% python3 -q
>>> import numpy as np
>>> np.set_printoptions(precision=2, suppress=True, linewidth=100)
>>> def tidy(a):
...     return np.round(a, 2) + 0
... 
>>> A = np.load("layer11.npy")
>>> A
array([[ 18, -45,  18],
       [ 14, -35,  14],
       [-18,  45, -18],
       [ 16, -40,  16],
       [ 14, -35,  14],
       [  8, -20,   8]])
>>> U, sig, Vh = np.linalg.svd(A, full_matrices=False)
>>> tidy(np.sqrt((sig ** 2).sum())), tidy(np.linalg.norm(A))
(np.float64(105.92), np.float64(105.92))
>>> np.cumsum(sig ** 2) / np.sum(sig ** 2)
array([1., 1., 1.])
>>> tidy(sig)
array([105.92,   0.  ,   0.  ])
>>> np.abs(U[:, 0]).round(6).argmax()
np.int64(0)
>>> tidy(Vh @ Vh.T)
array([[1., 0., 0.],
       [0., 1., 0.],
       [0., 0., 1.]])
>>> np.allclose(U * sig @ Vh, A)
True
>>> mat = np.load("run1.npy")
>>> mat
array([[1, 4, 2, 4, 1, 0, 0, 0],
       [0, 2, 4, 3, 0, 0, 1, 5],
       [0, 0, 3, 5, 5, 3, 0, 5],
       [0, 0, 0, 5, 2, 2, 1, 5],
       [0, 0, 0, 0, 0, 0, 3, 5],
       [0, 0, 0, 0, 0, 0, 4, 4],
       [0, 0, 0, 0, 0, 0, 4, 5],
       [0, 0, 0, 0, 0, 0, 0, 1]])
>>> # triangular: eigenvalues sit on the diagonal
>>> rank = np.linalg.matrix_rank(mat)
>>> rank
np.int64(6)
>>> null = np.linalg.svd(mat)[2][rank:].T
>>> tidy(mat @ null)
array([[0., 0.],
       [0., 0.],
       [0., 0.],
       [0., 0.],
       [0., 0.],
       [0., 0.],
       [0., 0.],
       [0., 0.]])
>>> [int(np.linalg.matrix_rank(np.delete(mat, i, axis=0))) for i in range(8)]
[5, 5, 5, 5, 6, 6, 6, 6]
>>> U, sig, Vh = np.linalg.svd(mat)
>>> tidy(sig)
array([15.36,  8.67,  5.25,  3.06,  2.1 ,  0.77,  0.  ,  0.  ])
>>> Y = U[:, :6] @ np.diag(sig[:6]) @ Vh[:6]
>>> tidy(Y)
array([[1., 4., 2., 4., 1., 0., 0., 0.],
       [0., 2., 4., 3., 0., 0., 1., 5.],
       [0., 0., 3., 5., 5., 3., 0., 5.],
       [0., 0., 0., 5., 2., 2., 1., 5.],
       [0., 0., 0., 0., 0., 0., 3., 5.],
       [0., 0., 0., 0., 0., 0., 4., 4.],
       [0., 0., 0., 0., 0., 0., 4., 5.],
       [0., 0., 0., 0., 0., 0., 0., 1.]])
>>> tidy(np.linalg.norm(mat - Y, 2)), tidy(sig[6])
(np.float64(0.0), np.float64(0.0))
>>> tidy(np.abs(mat - Y).max())
np.float64(0.0)
>>> m1 = np.array([[-2, -1, 2, 1, -2],
...     [2, 2, -1, -1, 2],
...     [2, -2, 2, -1, 0],
...     [2, 1, 0, 0, -1],
...     [0, -2, 2, 2, 2]])
>>> m1[:, 4] = -2 * m1[:, 3]
>>> m1
array([[-2, -1,  2,  1, -2],
       [ 2,  2, -1, -1,  2],
       [ 2, -2,  2, -1,  2],
       [ 2,  1,  0,  0,  0],
       [ 0, -2,  2,  2, -4]])
>>> x = np.array([8, 8, 5, 5, 2])
>>> h = np.maximum(m1 @ x, 0)
>>> m1.T @ h
array([118,  58,  -8, -35,  70])
>>> h
array([ 0, 26,  9, 24,  0])
>>> tidy(np.tanh(m1 @ x))
array([-1.,  1.,  1.,  1., -1.])
>>> np.flatnonzero(h > 1e-9)
array([1, 2, 3])
>>> tidy(np.sort(np.abs(np.linalg.eigvals(m1))))
array([0.  , 1.67, 1.77, 2.94, 4.84])
>>> np.trace(m1)
np.int64(-2)
>>> (m1 - m1.T) / 2
array([[ 0. , -1.5,  0. , -0.5, -1. ],
       [ 1.5,  0. ,  0.5, -1. ,  2. ],
       [ 0. , -0.5,  0. , -0.5,  0. ],
       [ 0.5,  1. ,  0.5,  0. , -1. ],
       [ 1. , -2. ,  0. ,  1. ,  0. ]])
>>> tidy(np.linalg.norm(m1, 2) / np.linalg.norm(m1))
np.float64(0.81)
>>> np.linalg.matrix_rank(m1, rtol=0.1)
np.int64(4)
>>> np.argsort(-np.linalg.norm(m1, axis=0).round(6), kind="stable")[:3]
array([4, 0, 1])
>>> rng = np.random.default_rng(955518)
>>> labels = rng.permutation(5)
>>> labels
array([4, 1, 0, 3, 2])
>>> Y = m1[labels][:, labels]
>>> tidy(np.sort(np.abs(np.linalg.eigvals(Y))))
array([0.  , 1.67, 1.77, 2.94, 4.84])
>>> np.diag(Y)
array([-4,  2, -2,  0,  2])
>>> tidy(np.linalg.det(Y)), tidy(np.linalg.det(m1[labels]))
(np.float64(0.0), np.float64(0.0))
>>> U, sig, Vh = np.linalg.svd(m1)
>>> tidy(sig)
array([7.2 , 4.11, 2.84, 1.12, 0.  ])
>>> np.argmax(sig[:-1] / (sig[1:] + 1e-6)) + 1
np.int64(4)
>>> Y = U[:, :4] @ np.diag(sig[:4]) @ Vh[:4]
>>> tidy(np.abs(m1 - Y).max())
np.float64(0.0)
>>> tidy(Y)
array([[-2., -1.,  2.,  1., -2.],
       [ 2.,  2., -1., -1.,  2.],
       [ 2., -2.,  2., -1.,  2.],
       [ 2.,  1.,  0.,  0.,  0.],
       [ 0., -2.,  2.,  2., -4.]])
>>> np.linalg.matrix_rank(m1, rtol=0.05)
np.int64(4)
>>> tidy(np.linalg.norm(m1 - Y, 2)), tidy(sig[4])
(np.float64(0.0), np.float64(0.0))
>>> tidy(np.linalg.norm(m1 - Y) / np.linalg.norm(m1))
np.float64(0.0)
>>> data = np.load("block3.npy")
>>> data
array([[-1., -1., -2.,  2., -4.,  6.],
       [ 1., -2.,  0., -3., -5., -9.],
       [-3.,  0.,  0., -2.,  5.,  6.],
       [ 0.,  3.,  2., -3., -7., -9.],
       [ 0.,  0.,  0.,  0.,  0.,  1.],
       [ 0.,  0.,  0.,  0.,  2.,  1.]])
>>> Y = data / np.sqrt((data ** 2).mean(axis=1, keepdims=True))
>>> tidy(np.linalg.norm(Y, axis=1))
array([2.45, 2.45, 2.45, 2.45, 2.45, 2.45])
>>> tidy(Y[3])
array([ 0.  ,  0.6 ,  0.4 , -0.6 , -1.39, -1.79])
>>> np.linalg.matrix_rank(Y) == np.linalg.matrix_rank(data)
np.True_
>>> x = np.array([3, 0, 3, 1, 0, 0])
>>> y = data @ x
>>> y
array([ -7.,   0., -11.,   3.,   0.,   0.])
>>> tidy(np.linalg.solve(data, y))
array([3., 0., 3., 1., 0., 0.])
>>> tidy(np.linalg.solve(data, 4 * y))
array([12.,  0., 12.,  4.,  0.,  0.])
>>> tidy(np.linalg.solve(data, y + data[:, 5]))
array([3., 0., 3., 1., 0., 1.])
>>> U, sig, Vh = np.linalg.svd(data)
>>> tidy(sig)
array([18.05,  7.41,  4.46,  3.64,  0.32,  0.14])
>>> np.argmax(sig[:-1] / (sig[1:] + 1e-6)) + 1
np.int64(4)
>>> Y = U[:, :4] @ np.diag(sig[:4]) @ Vh[:4]
>>> tidy(np.linalg.norm(data - Y) / np.linalg.norm(data))
np.float64(0.02)
>>> np.linalg.matrix_rank(Y)
np.int64(4)
>>> labels = rng.permutation(6)
>>> Y = data[:, labels] * rng.choice([-1, 1], 6)
>>> Y
array([[-1., -2., -1.,  6., -2., -4.],
       [ 1.,  3., -2., -9.,  0., -5.],
       [-3.,  2.,  0.,  6.,  0.,  5.],
       [ 0.,  3.,  3., -9.,  2., -7.],
       [ 0., -0.,  0.,  1.,  0.,  0.],
       [ 0., -0.,  0.,  1.,  0.,  2.]])
>>> U, _, Vh = np.linalg.svd(data.T @ Y)
>>> tidy(U @ Vh)
array([[ 1.,  0.,  0.,  0.,  0.,  0.],
       [ 0.,  0.,  1.,  0.,  0.,  0.],
       [ 0.,  0.,  0.,  0.,  1.,  0.],
       [ 0., -1.,  0.,  0.,  0.,  0.],
       [ 0.,  0.,  0.,  0.,  0.,  1.],
       [ 0.,  0.,  0.,  1.,  0.,  0.]])
>>> labels
array([0, 3, 1, 5, 2, 4])
>>> x = np.array([1, -1, 3, -3, 2, 2])
>>> data @ x
array([ -8., -16.,  25., -20.,   2.,   6.])
>>> (data @ x).argmax()
np.int64(2)
>>> data @ np.eye(6)[5]
array([ 6., -9.,  6., -9.,  1.,  1.])
>>> np.linalg.norm(data @ x) <= np.linalg.norm(data, 2) * np.linalg.norm(x) + 1e-9
np.True_
>>> W0 = np.loadtxt("m.csv", delimiter=",")
>>> W0
array([[-1.08, -3.2 , -0.02, -3.18, -3.19, -3.18],
       [ 0.31,  0.98,  0.  ,  0.93,  0.97,  0.97],
       [-0.29, -0.9 , -0.01, -0.87, -0.9 , -0.91],
       [ 0.45,  1.31,  0.  ,  1.37,  1.34,  1.37],
       [ 0.4 ,  1.1 , -0.01,  1.1 ,  1.09,  1.1 ],
       [ 1.99,  5.91, -0.02,  5.92,  5.92,  5.93],
       [ 0.45,  1.28, -0.02,  1.28,  1.26,  1.25],
       [-0.44, -1.38,  0.02, -1.35, -1.36, -1.36],
       [ 0.09,  0.31,  0.01,  0.33,  0.32,  0.29],
       [ 0.09,  0.29, -0.01,  0.3 ,  0.3 ,  0.32],
       [-0.2 , -0.58,  0.  , -0.55, -0.52, -0.57],
       [ 0.47,  1.45,  0.  ,  1.43,  1.42,  1.45],
       [-1.02, -3.06, -0.04, -3.09, -3.04, -3.08],
       [ 0.63,  1.88,  0.03,  1.91,  1.94,  1.89],
       [-0.46, -1.41, -0.02, -1.4 , -1.39, -1.42],
       [ 0.08,  0.23,  0.02,  0.22,  0.24,  0.25],
       [-0.95, -2.88,  0.03, -2.83, -2.86, -2.9 ],
       [ 1.02,  3.12,  0.  ,  3.15,  3.13,  3.11],
       [ 1.15,  3.46,  0.  ,  3.48,  3.49,  3.46],
       [-1.03, -3.14, -0.03, -3.14, -3.12, -3.17],
       [ 1.78,  5.29, -0.03,  5.25,  5.25,  5.29],
       [ 0.07,  0.21, -0.02,  0.24,  0.22,  0.2 ]])
>>> W0 @ W0
Traceback (most recent call last):
  File "<python-input-88>", line 1, in <module>
    W0 @ W0
    ~~~^~~~
ValueError: matmul: Input operand 1 has a mismatch in its core dimension 0, with gufunc signature (n?,k),(k,m?)->(n?,m?) (size 22 is different from 6)
>>> C2 = W0.T @ W0
>>> tidy(np.diag(C2))
array([ 15.5 , 138.85,   0.01, 138.6 , 138.37, 139.42])
>>> np.linalg.matrix_rank(C2)
np.int64(6)
